% python3 -q
>>> import numpy as np
>>> from numpy import linalg as LA
>>> np.set_printoptions(precision=2, suppress=True, linewidth=200)
>>> X = np.load("block10.npy")
>>> X
array([[-1, -2,  0,  1],
       [ 0,  0,  0,  2],
       [ 0,  0, -1,  1],
       [ 0,  0,  0,  1]])
>>> rng = np.random.default_rng(380)
>>> labels = rng.permutation(4)
>>> labels
array([0, 1, 2, 3])
>>> B = X[labels][:, labels]
>>> B
array([[-1, -2,  0,  1],
       [ 0,  0,  0,  2],
       [ 0,  0, -1,  1],
       [ 0,  0,  0,  1]])
>>> np.diag(B)
array([-1,  0, -1,  1])
>>> round(LA.det(B), 2), np.round(LA.det(X[labels]), 2)
(np.float64(0.0), np.float64(0.0))
>>> np.allclose(B, X)
True
>>> W0 = np.load("test16.npy")
>>> W0
array([[9, 9, 3],
       [9, 9, 3],
       [3, 3, 1]])
>>> np.kron(np.eye(2, dtype=int), W0)
array([[9, 9, 3, 0, 0, 0],
       [9, 9, 3, 0, 0, 0],
       [3, 3, 1, 0, 0, 0],
       [0, 0, 0, 9, 9, 3],
       [0, 0, 0, 9, 9, 3],
       [0, 0, 0, 3, 3, 1]])
>>> np.round(LA.det(W0.T), 2)
np.float64(0.0)
>>> np.round(LA.eigvals(W0), 2) + 0
array([ 0., 19.,  0.])
>>> round(LA.det(2 * W0), 2), round(float(LA.det(W0)), 2)
(np.float64(0.0), 0.0)
>>> np.einsum("ii->", W0)
np.int64(19)
>>> np.einsum("ij,ji->", W0, W0)
np.int64(361)
>>> rank = LA.matrix_rank(W0)
>>> rank
np.int64(1)
>>> ns = LA.svd(W0)[2][rank:].T
>>> [int(LA.matrix_rank(np.delete(W0, i, axis=0))) for i in range(3)]
[1, 1, 1]
>>> LA.matrix_rank(W0.T @ W0), LA.matrix_rank(W0 @ W0.T)
(np.int64(1), np.int64(1))
>>> [int(LA.matrix_rank(W0[:, :j + 1])) for j in range(3)]
[1, 1, 1]
>>> ns @ ns.T
array([[ 0.53, -0.47, -0.16],
       [-0.47,  0.53, -0.16],
       [-0.16, -0.16,  0.95]])
>>> feats = np.load("dump.npy")
>>> feats
array([[-45, -72],
       [ 30,  48],
       [-15, -24],
       [-35, -56]])
>>> feats.mean(axis=0)
array([-16.25, -26.  ])
>>> np.round(LA.svd(feats, compute_uv=False), 2) + 0
array([124.8,   0. ])
>>> np.unravel_index(np.abs(feats).argmax(), feats.shape)
(np.int64(0), np.int64(1))
>>> np.diff(feats, axis=0)
array([[ 75, 120],
       [-45, -72],
       [-20, -32]])
>>> np.count_nonzero(feats)
np.int64(8)
